>>> import numpy as np
>>> np.set_printoptions(suppress=True, linewidth=200)
>>> data = np.load("block7.npy")
>>> print(data)
[[ 0.  0.  3.]
 [ 0.  0. -3.]
 [ 3. -3.  0.]]
>>> # symmetric, so the eigenvalues are real
>>> print(np.allclose(data[:-1].T @ np.linalg.lstsq(data[:-1].T, data[-1])[0], data[-1]))
False
>>> round(float(np.trace(np.linalg.pinv(data) @ data)), 3)
2.0
>>> U, sv, Vt = np.linalg.svd(data, full_matrices=False)
>>> print(sv / sv[0])
[ 1.  1. -0.]
>>> U.shape, sv.shape, Vt.shape
((3, 3), (3,), (3, 3))
>>> np.round(U.T @ data @ Vt.T, 3) + 0
array([[4.243, 0.   , 0.   ],
       [0.   , 4.243, 0.   ],
       [0.   , 0.   , 0.   ]])
>>> np.round(U.T @ U, 3) + 0
array([[1., 0., 0.],
       [0., 1., 0.],
       [0., 0., 1.]])
>>> sv.round(3)
array([ 4.243,  4.243, -0.   ])
>>> print(np.cumsum(sv ** 2) / np.sum(sv ** 2))
[0.5 1.  1. ]
>>> (data - data.T) / 2
array([[0., 0., 0.],
       [0., 0., 0.],
       [0., 0., 0.]])
>>> np.allclose(data, data.T)
True
>>> data.inv()
Traceback (most recent call last):
  File "<python-input-16>", line 1, in <module>
    data.inv()
    ^^^^^^^^
AttributeError: 'numpy.ndarray' object has no attribute 'inv'
>>> np.round(np.abs(np.linalg.eigvals(data)).max(), 3)
np.float64(4.243)
>>> np.trace(data)
np.float64(0.0)
>>> W0 = np.load("arr.npy")
>>> W0.round(3)
array([[-1.5 , -1.05, -2.25,  0.15, -0.75],
       [-0.9 , -0.63, -1.35,  0.09, -0.45],
       [-0.8 , -0.56, -1.2 ,  0.08, -0.4 ],
       [ 0.3 ,  0.21,  0.45, -0.03,  0.15],
       [-1.  , -0.7 , -1.5 ,  0.1 , -0.5 ]])
>>> round(float(np.linalg.eigvals(data).sum().real), 3)
0.0
>>> np.round(np.linalg.det(2 * data), 3), np.round(np.linalg.det(data), 3)
(np.float64(0.0), np.float64(0.0))
>>> print(np.round(np.poly(data), 3) + 0)
[  1.   0. -18.   0.]
>>> U, sv, Vt = np.linalg.svd(data)
>>> sv.round(3)
array([ 4.243,  4.243, -0.   ])
>>> np.argmax(sv[:-1] / (sv[1:] + 1e-6)) + 1
np.int64(2)
>>> other = U[:, :2] @ np.diag(sv[:2]) @ Vt[:2]
>>> print(other)
[[ 0.  0.  3.]
 [ 0.  0. -3.]
 [ 3. -3.  0.]]
>>> round(np.linalg.norm(data - other) / np.linalg.norm(data), 3)
np.float64(0.0)
>>> rank = np.linalg.matrix_rank(W0)
>>> rank
np.int64(1)
>>> N = np.linalg.svd(W0)[2][rank:].T
>>> np.allclose(W0 @ N, 0)
True
>>> np.round(W0 @ N, 3) + 0
array([[0., 0., 0., 0.],
       [0., 0., 0., 0.],
       [0., 0., 0., 0.],
       [0., 0., 0., 0.],
       [0., 0., 0., 0.]])
